>>> import numpy as np
>>> import numpy.linalg as la
>>> np.set_printoptions(suppress=True, linewidth=200)
>>> M = np.load("m.npy")
>>> M
array([[ 53.,  -7., -63.,  21.,   7.,  21., -28.,  14.,  49.],
       [ -7.,   5.,   9.,  -3.,  -1.,  -3.,   4.,  -2.,  -7.],
       [-63.,   9.,  85., -27.,  -9., -27.,  36., -18., -63.],
       [ 21.,  -3., -27.,  13.,   3.,   9., -12.,   6.,  21.],
       [  7.,  -1.,  -9.,   3.,   5.,   3.,  -4.,   2.,   7.],
       [ 21.,  -3., -27.,   9.,   3.,  13., -12.,   6.,  21.],
       [-28.,   4.,  36., -12.,  -4., -12.,  20.,  -8., -28.],
       [ 14.,  -2., -18.,   6.,   2.,   6.,  -8.,   8.,  14.],
       [ 49.,  -7., -63.,  21.,   7.,  21., -28.,  14.,  53.]])
>>> # symmetric, so the eigenvalues are real
>>> Lm = la.cholesky(M)
>>> la.eigvalsh(M).min() > 0
np.True_
>>> U, s, Vh = la.svd(M, full_matrices=False)
>>> np.round(U.T @ M @ Vh.T, 2) + 0
array([[223.,   0.,   0.,   0.,   0.,   0.,   0.,   0.,   0.],
       [  0.,   4.,   0.,   0.,   0.,   0.,   0.,   0.,   0.],
       [  0.,   0.,   4.,   0.,   0.,   0.,   0.,   0.,   0.],
       [  0.,   0.,   0.,   4.,   0.,   0.,   0.,   0.,   0.],
       [  0.,   0.,   0.,   0.,   4.,   0.,   0.,   0.,   0.],
       [  0.,   0.,   0.,   0.,   0.,   4.,   0.,   0.,   0.],
       [  0.,   0.,   0.,   0.,   0.,   0.,   4.,   0.,   0.],
       [  0.,   0.,   0.,   0.,   0.,   0.,   0.,   4.,   0.],
       [  0.,   0.,   0.,   0.,   0.,   0.,   0.,   0.,   4.]])
>>> np.round(np.abs(Vh[0]), 2)
array([0.47, 0.07, 0.61, 0.2 , 0.07, 0.2 , 0.27, 0.14, 0.47])
>>> (s > 1e-8).sum()
np.int64(9)
>>> np.round(np.cumsum(s ** 2) / np.sum(s ** 2), 2)
array([1., 1., 1., 1., 1., 1., 1., 1., 1.])
>>> np.round(np.sqrt((s ** 2).sum()), 2), round(la.norm(M), 2)
(np.float64(223.29), np.float64(223.29))
>>> np.abs(U[:, 0]).round(6).argmax()
np.int64(2)
